% ipython --no-banner

In [1]: import numpy as np

In [2]: from numpy import linalg as LA

In [3]: np.set_printoptions(precision=1, suppress=True, linewidth=200, legacy="1.25")

In [4]: def rd(a):
   ...:     return np.round(a, 1) + 0
   ...: 

In [5]: E = np.loadtxt("mat.csv", delimiter=",")

In [6]: print(E)
[[-0.4 -1.  -1.   1.   1.  -0.7]
 [-0.9  0.3  0.8  0.3  0.9 -1. ]
 [ 0.4 -1.  -1.   1.   1.   1. ]
 [ 1.  -1.  -1.   1.   1.   1. ]
 [ 0.9 -1.  -1.   1.   1.  -0.4]
 [-0.9  0.3 -0.6  0.6  1.  -1. ]
 [ 0.9  0.6  1.  -1.  -1.  -0.7]
 [ 0.8 -0.6  0.7  0.  -0.1 -1. ]
 [ 0.6  1.   0.9 -1.  -0.8 -0.7]
 [-0.9  1.   0.4 -1.  -0.8  0.9]
 [ 0.8 -1.  -0.9  1.  -0.2  1. ]
 [ 0.6  0.8  1.  -0.9 -0.7 -1. ]
 [ 0.8  0.9 -0.7 -1.   0.7 -0.9]
 [ 0.   0.6  1.  -0.7 -0.9 -0.5]
 [ 0.8  0.3  1.  -0.9 -1.  -0.9]
 [ 0.7 -1.   0.8  1.  -0.9  1. ]
 [ 0.9 -0.1  0.9 -0.6 -1.   1. ]
 [-0.3  0.5  0.9 -0.5 -0.9  0.9]
 [-0.3 -0.3  0.2  0.4 -0.5  0.9]
 [ 0.9 -0.7  0.8  0.1 -0.9  0.7]
 [-0.7 -0.5 -0.3  0.8  0.8 -0.9]
 [-0.8 -0.8 -1.   1.   1.  -0.9]
 [-1.  -0.6 -0.6  1.   1.  -1. ]
 [ 1.   1.   1.  -1.  -1.  -0.7]
 [-0.5  0.4  0.8 -0.2  0.1 -1. ]
 [ 0.8 -0.7 -1.   0.6  0.9  1. ]
 [-0.7  0.6  1.  -0.5 -0.7 -1. ]
 [-0.8 -1.  -0.5  1.   0.9 -0.5]
 [ 1.   0.1  1.  -1.  -1.   1. ]
 [-1.  -0.1 -0.4  0.8  0.8 -0.7]
 [ 0.8  0.9  0.2 -1.  -0.7  0.5]
 [-0.9  1.   1.  -1.  -0.8 -1. ]
 [-1.  -0.8 -1.   1.   1.  -1. ]]

In [7]: labels = E[:, 3] > np.median(E[:, 3])

In [8]: f = E[labels].mean(axis=0) - E[~labels].mean(axis=0)

In [9]: rd(f)
Out[9]: array([-0.5, -1.1, -1.3,  1.6,  1.3,  0.1])

In [10]: labels.astype(int)
Out[10]: array([1, 1, 1, 1, 1, 1, 0, 0, 0, 0, 1, 0, 0, 0, 0, 1, 0, 0, 1, 0, 1, 1, 1, 0, 0, 1, 0, 1, 0, 1, 0, 0, 1])

In [11]: np.argsort(-np.abs(f).round(6), kind="stable")
Out[11]: array([3, 4, 2, 1, 0, 5])

In [12]: (((E - E.mean(axis=0)) @ f > 0) == labels).mean()
Out[12]: 1.0

In [13]: vec = np.array([1, 1, 1, 3, 3, 0])

In [14]: y = E @ vec

In [15]: rd(LA.solve(E.T @ E, E.T @ y))
Out[15]: array([1., 1., 1., 3., 3., 0.])

In [16]: rd(LA.lstsq(E, y)[0])
Out[16]: array([1., 1., 1., 3., 3., 0.])

In [17]: rng = np.random.default_rng(82)

In [18]: y = y + 0.1 * rng.normal(size=33)

In [19]: print(rd(y))
[ 3.8  3.9  4.5  4.9  4.8  3.5 -3.7  0.6 -2.8 -4.9  1.3 -2.6  0.3 -3.3 -3.5  0.7 -3.1 -3.1 -0.8 -1.5  3.1  3.3  3.8 -3.   0.5  3.7 -2.9  3.4 -3.9  3.5 -3.2 -4.3  3.3]

In [20]: b, *_ = LA.lstsq(E, y)

In [21]: b.round()
Out[21]: array([1., 1., 1., 3., 3., 0.])

In [22]: rd(E.T @ (y - E @ b))
Out[22]: array([0., 0., 0., 0., 0., 0.])

In [23]: rd(LA.norm(y - E @ b))
Out[23]: 0.5

In [24]: C = E[[23, 29]].astype(float)

In [25]: for _ in range(5):
    ...:     labels = LA.norm(E[:, None] - C, axis=-1).argmin(axis=1)
    ...:     C = np.array([E[labels == j].mean(axis=0) for j in range(2)])
    ...: 

In [26]: labels
Out[26]: array([1, 1, 1, 1, 1, 1, 0, 0, 0, 0, 1, 0, 0, 0, 0, 1, 0, 0, 1, 0, 1, 1, 1, 0, 0, 1, 0, 1, 0, 1, 0, 0, 1])

In [27]: rd(C)
Out[27]: 
array([[ 0.3,  0.5,  0.8, -0.7, -0.7, -0.3],
       [-0.2, -0.6, -0.5,  0.8,  0.7, -0.1]])

In [28]: rd(C[1] - C[0])
Out[28]: array([-0.5, -1.1, -1.3,  1.6,  1.3,  0.1])

In [29]: J = np.loadtxt("a.csv", delimiter=",")

In [30]: J
Out[30]: 
array([[  1.,  -1.,   4.,   4.,   2.,  -1.,   5.,  -3.,  -5.,  -2.],
       [ -4.,  -1.,  -1.,   4.,  -2.,   4.,   3.,  -5.,  -6.,  -2.],
       [ -8.,   1.,   2.,   7.,  -6.,   1.,  -2.,  -8.,  -2.,   2.],
       [-10.,   5.,   4.,   8.,  -9.,   2.,  -7.,  -8.,  -2.,   2.],
       [ -6.,   1.,  -1.,   3., -14.,   7., -10., -10.,  -1.,  -1.],
       [-11.,  -3.,   2.,   3., -13.,   4.,  -7., -14.,  -6.,  -2.],
       [ -7.,  -4.,   2.,   0.,  -8.,   9.,  -3., -14.,  -7.,   3.],
       [-12.,   1.,  -3.,  -4., -13.,  11.,  -1., -17.,  -4.,   7.],
       [-15.,   3.,  -6.,  -8., -13.,   7.,  -5., -22.,   1.,  11.],
       [-10.,   8.,  -4.,  -5., -14.,   7.,  -9., -19.,   0.,   7.],
       [-13.,  12.,  -6.,   0., -13.,   7.,  -9., -21.,   2.,  10.],
       [-11.,  15.,  -3.,  -2., -14.,  11., -12., -26.,   3.,   5.],
       [-14.,  18.,  -6.,  -4., -17.,  12., -16., -22.,   5.,   2.],
       [-16.,  18.,  -4.,   0., -17.,   9., -14., -22.,   8.,   0.],
       [-19.,  14.,  -8.,   1., -18.,   8., -13., -21.,   3.,  -3.],
       [-23.,  15.,  -7.,  -2., -16.,   8., -10., -20.,   5.,  -1.],
       [-20.,  14., -10.,  -3., -17.,   8.,  -6., -17.,   8.,   2.],
       [-19.,  12.,  -6.,   1., -20.,   8.,  -1., -15.,   3.,   5.],
       [-14.,  14.,  -8.,  -1., -18.,   4.,   2., -16.,   8.,   3.],
       [-11.,  15., -11.,  -5., -21.,   9.,   2., -20.,   5.,   7.],
       [-10.,  15.,  -8.,  -9., -26.,  13.,   0., -18.,  10.,  12.],
       [ -6.,  15.,  -4.,  -4., -28.,  11.,  -4., -17.,  12.,   9.],
       [ -2.,  20.,  -2.,  -3., -31.,  12.,  -8., -15.,  11.,  11.],
       [  1.,  16.,  -5.,  -2., -31.,  13., -12., -13.,   7.,   6.],
       [ -3.,  12.,  -7.,   3., -34.,  12., -11., -14.,   9.,   1.],
       [ -1.,   7.,  -8.,   8., -37.,   9.,  -7., -16.,   9.,  -4.]])

In [31]: Y = np.array([[1, 2, -1],
    ...:     [2, -2, -1],
    ...:     [0, -2, -1],
    ...:     [1, 0, 1],
    ...:     [-1, 2, -1],
    ...:     [1, 2, 2],
    ...:     [-2, 2, 1],
    ...:     [0, 1, 1],
    ...:     [1, -1, 0],
    ...:     [2, 0, 2]])

In [32]: np.vstack([J, Y.T]).shape
Out[32]: (29, 10)

In [33]: LA.matrix_rank(np.vstack([J, Y.T]))
Out[33]: 10

In [34]: np.einsum("ij->j", J)
Out[34]: array([-263.,  242., -104.,  -10., -448.,  205., -155., -413.,   76.,   90.])

In [35]: LA.matrix_rank(J @ Y)
Out[35]: 3

In [36]: np.einsum("ik,kj->ji", J, Y)
Out[36]: 
array([[ -19.,  -12.,   14.,   35.,   37.,    7.,    7.,   22.,   36.,   54.,   71.,   79.,   88.,   82.,   59.,   52.,   54.,   49.,   45.,   59.,   84.,   97.,  127.,  118.,  103.,   82.],
       [  10.,    7.,  -42.,  -72.,  -55.,  -60.,  -21.,  -39.,  -69.,  -79.,  -91., -105., -121., -134., -120., -123., -103.,  -94.,  -88.,  -75.,  -88., -105., -120., -100., -105.,  -95.],
       [  -6.,   14.,   14.,   11.,   15.,   11.,   24.,   41.,   32.,   15.,   24.,    5.,    5.,    1.,    8.,   13.,   27.,   44.,   25.,   37.,   52.,   38.,   35.,   30.,   36.,   34.]])
